% python3 -q
>>> import numpy as np
>>> np.set_printoptions(precision=3, suppress=True, linewidth=200, floatmode="fixed")
>>> mat = np.load("arr.npy")
>>> print(mat)
[[1 0]
 [0 1]]
>>> out = np.array([[0, 0, 2], [0, 2, 1]])
>>> print(np.linalg.matrix_rank(np.vstack([mat, out.T])))
2
>>> print(np.einsum("ij->j", mat))
[1 1]
>>> print(np.einsum("ik,kj->ji", mat, out))
[[0 0]
 [0 2]
 [2 1]]
>>> print(np.einsum("ik,kj->ij", mat, out))
[[0 0 2]
 [0 2 1]]
>>> print(np.einsum("ij,ij->i", mat, mat))
[1 1]
>>> Lm = np.linalg.cholesky(mat)
>>> print(Lm @ Lm.T)
[[1.000 0.000]
 [0.000 1.000]]
>>> print(np.diag(Lm) ** 2)
[1.000 1.000]
>>> arr = np.load("block12.npy")
>>> print(arr)
[[-1.000  1.000  1.000]
 [ 1.000 -1.000  1.000]
 [ 1.000  1.000 -1.000]]
>>> # equal to its transpose
>>> out = np.array([[-2, -3, -3], [1, 0, 3]])
>>> C = np.kron(out, arr)
>>> print(C)
[[ 2.000 -2.000 -2.000  3.000 -3.000 -3.000  3.000 -3.000 -3.000]
 [-2.000  2.000 -2.000 -3.000  3.000 -3.000 -3.000  3.000 -3.000]
 [-2.000 -2.000  2.000 -3.000 -3.000  3.000 -3.000 -3.000  3.000]
 [-1.000  1.000  1.000 -0.000  0.000  0.000 -3.000  3.000  3.000]
 [ 1.000 -1.000  1.000  0.000 -0.000  0.000  3.000 -3.000  3.000]
 [ 1.000  1.000 -1.000  0.000  0.000 -0.000  3.000  3.000 -3.000]]
>>> print(np.linalg.matrix_rank(C))
6
>>> print(round(float(np.linalg.norm(C, 2)), 3), round(np.linalg.norm(out, 2) * np.linalg.norm(arr, 2), 3))
10.683 10.683
>>> A = np.loadtxt("a.csv", delimiter=",")
>>> print(A)
[[-0.400  0.265  0.247]
 [-0.303 -0.659 -0.915]
 [-0.297 -0.497 -0.825]
 [-0.199 -0.269 -0.562]
 [ 0.028  0.192  0.314]
 [-0.386  0.347  0.049]
 [ 2.684  2.309  5.346]
 [-0.427  0.269  0.266]
 [-0.045 -0.004  0.175]
 [ 1.349  0.871  3.524]]
>>> G = np.cov(A, rowvar=False)
>>> print(A.std(axis=0))
[0.966 0.797 1.931]
>>> print(round(float(np.corrcoef(A[:, 0], A[:, 2])[0, 1]), 3))
0.964
>>> print(np.linalg.eigvalsh(G)[::-1])
[5.759 0.092 0.035]
>>> print(np.argsort(-A.std(axis=0).round(6), kind="stable"))
[2 0 1]
>>> print(np.corrcoef(A.T))
[[1.000 0.891 0.964]
 [0.891 1.000 0.952]
 [0.964 0.952 1.000]]
>>> print(np.polyfit(A[:, 0], A[:, 2], 1))
[1.926 0.376]
>>> d = np.linalg.norm(A[:, None] - A[None], axis=-1)
>>> print(d.shape)
(10, 10)
>>> print(d.mean(axis=1).argmax())
6
>>> print(d[4])
[0.439 1.531 1.370 1.016 0.000 0.515 6.071 0.464 0.251 3.537]
>>> Ac = (A - A.mean(axis=0)) / A.std(axis=0)
>>> print(Ac.std(axis=0))
[1.000 1.000 1.000]
>>> c = np.linalg.lstsq(np.delete(Ac, 2, axis=1), Ac[:, 2])[0]
>>> print(c)
[0.561 0.452]
>>> M = np.array([[2, 0, 0, 0], [0, 2, 0, 0], [0, 0, 2, 0], [0, 0, 0, 2]])
>>> print(M)
[[2 0 0 0]
 [0 2 0 0]
 [0 0 2 0]
 [0 0 0 2]]
>>> x = np.ones(4)
>>> for _ in range(7):
...     x = M @ x
...     x /= np.linalg.norm(x)
...     print(round(x @ M @ x, 3))
... 
2.0
2.0
2.0
2.0
2.0
2.0
2.0
>>> print(round(np.linalg.eigvalsh(M)[-1], 3))
2.0
>>> feats = np.array([[-1, 0, 0], [0, -3, -2], [0, -1, 3]])
>>> # splits into 2 blocks
>>> ev, evecs = np.linalg.eig(feats)
>>> print(np.sort(np.linalg.eigvals(feats @ feats)))
[ 1.000 11.000 11.000]
>>> print(np.prod(ev))
11.0
>>> print(feats @ evecs[:, 0] - ev[0] * evecs[:, 0])
[0.000 0.000 0.000]
>>> print(np.sort(np.linalg.eigvals(np.linalg.inv(feats))))
[-1.000 -0.302  0.302]
>>> x = np.array([3, 2, 4])
>>> y = feats @ x
>>> c, lr = np.zeros(3), 1 / np.linalg.norm(feats, 2) ** 2
>>> for i in range(40):
...     c -= lr * feats.T @ (feats @ c - y)
...     if i % 10 == 0: print(i, round(np.linalg.norm(feats @ c - y), 3))
... 
0 2.846
10 1.394
20 0.694
30 0.346
>>> print(np.round(np.linalg.cond(feats), 3))
3.854
>>> print(c)
[2.815 2.000 4.000]
>>> print(feats @ feats)
[[ 1  0  0]
 [ 0 11  0]
 [ 0  0 11]]
>>> print(np.sort(np.linalg.eigvals(feats).real))
[-3.317 -1.000  3.317]
>>> print(round(np.linalg.det(feats), 3))
11.0
>>> print((feats != 0).astype(int))
[[1 0 0]
 [0 1 1]
 [0 1 1]]
>>> print(np.flatnonzero(np.linalg.matrix_power((feats != 0) + (feats.T != 0) + np.eye(3), 3)[2]))
[1 2]
>>> rng = np.random.default_rng(339532)
>>> out = feats + rng.integers(-2, 3, (3, 2)) @ rng.integers(-2, 3, (2, 3))
>>> print(out)
[[-1  0  3]
 [ 0 -1 -7]
 [ 0 -1 -3]]
>>> print(np.abs(out - feats).sum(axis=1))
[3 7 6]
>>> print(out - feats)
[[ 0  0  3]
 [ 0  2 -5]
 [ 0  0 -6]]
>>> W0 = np.loadtxt("sample9.csv", delimiter=",")
>>> print(W0)
[[2.000 0.000 0.000 1.000]
 [2.000 2.000 1.000 2.000]
 [2.000 2.000 1.000 2.000]]
>>> W = np.array([[0, -3, -1, 2, 2],
...     [-2, -1, 3, 2, 1],
...     [-3, -3, 2, -3, -2],
...     [1, -2, 1, -3, -2]])
>>> c = np.array([1, 1, 1, 1, 1])
>>> H = np.maximum(W0 @ W + c, 0)
>>> print((H > 0).astype(int))
[[1 0 0 1 1]
 [0 0 1 0 1]
 [0 0 1 0 1]]
>>> print(np.linalg.matrix_rank(H))
2
>>> C = np.array([[2, 8], [9, 1], [-2, 5], [3, -7], [0, 7]])
>>> print(W @ C)
[[-19  -8]
 [-13  -9]
 [-46 -10]
 [-27  18]]
>>> print(H @ C)
[[ 10.000  23.000]
 [-18.000  52.000]
 [-18.000  52.000]]
>>> print(np.linalg.cond(W0) > 100)
True
>>> print(np.argsort(-np.linalg.norm(W0, axis=0).round(6), kind="stable")[:3])
[0 3 1]
>>> print([round(float(x), 3) for x in np.linalg.svd(W0, compute_uv=False)[:3]])
[5.385, 1.414, 0.0]
>>> print(round(float(np.linalg.norm(W0, 2) / np.linalg.norm(W0)), 3))
0.967
>>> out = np.array([[2, -2, 1], [-2, -1, 0]])
>>> C = np.kron(out, feats)
>>> print(round(np.linalg.norm(C, 2), 3), round(np.linalg.norm(out, 2) * np.linalg.norm(feats, 2), 3))
12.083 12.083
>>> print(np.linalg.matrix_rank(C))
6
>>> x = np.ones(2)
>>> for _ in range(4):
...     x = mat @ x
...     x /= np.linalg.norm(x)
...     print(round(x @ mat @ x, 3))
... 
1.0
1.0
1.0
1.0
>>> print(x)
[0.707 0.707]
>>> r0 = np.array([-1, 8, -6])
>>> print(np.array([np.convolve(row, r0, "same") for row in W0]))
[[ 16.000 -12.000  -1.000   8.000]
 [ 14.000   3.000  -6.000  10.000]
 [ 14.000   3.000  -6.000  10.000]]
>>> m1 = np.load("x.npy")
>>> print(m1)
[[5 6 6]
 [4 5 5]
 [5 6 6]]
>>> print(np.linalg.norm(m1, axis=1))
[9.849 8.124 9.849]
>>> print(round(float(np.linalg.norm(m1[0] - m1[2])), 3))
0.0
>>> print(np.linalg.norm(m1, axis=0))
[8.124 9.849 9.849]
>>> print(np.round(np.linalg.norm(m1) ** 2 / np.linalg.norm(m1, 2) ** 2, 3))
1.0
>>> print(np.linalg.norm(m1, axis=1).argmax())
0
>>> print(round(float(np.linalg.norm(m1, 2)), 3))
16.124
>>> print(round(np.linalg.norm(m1, "nuc"), 3))
16.248
>>> print(np.round(np.linalg.det(m1[::-1]), 3))
0.0
>>> print(round(float(np.linalg.det(m1.T)), 3))
0.0
>>> print(np.einsum("ii->", m1))
16
>>> print(np.kron(np.eye(2, dtype=int), m1))
[[5 6 6 0 0 0]
 [4 5 5 0 0 0]
 [5 6 6 0 0 0]
 [0 0 0 5 6 6]
 [0 0 0 4 5 5]
 [0 0 0 5 6 6]]
>>> rank = np.linalg.matrix_rank(m1)
>>> print(rank)
2
>>> ns = np.linalg.svd(m1)[2][rank:].T
>>> print(ns[:, 0] / ns[np.abs(ns[:, 0]).round(6).argmax(), 0])
[-0.000  1.000 -1.000]
>>> print(np.allclose(m1 @ ns, 0))
True
>>> print([int(np.linalg.matrix_rank(m1[:, :j + 1])) for j in range(3)])
[1, 2, 2]
>>> print([int(np.linalg.matrix_rank(m1[:i])) for i in range(1, len(m1) + 1)])
[1, 2, 2]
>>> print(np.linalg.matrix_rank(m1.T @ m1), np.linalg.matrix_rank(m1 @ m1.T))
2 2
>>> print(ns @ ns.T)
[[ 0.000  0.000  0.000]
 [ 0.000  0.500 -0.500]
 [ 0.000 -0.500  0.500]]
>>> print(ns.shape)
(3, 1)
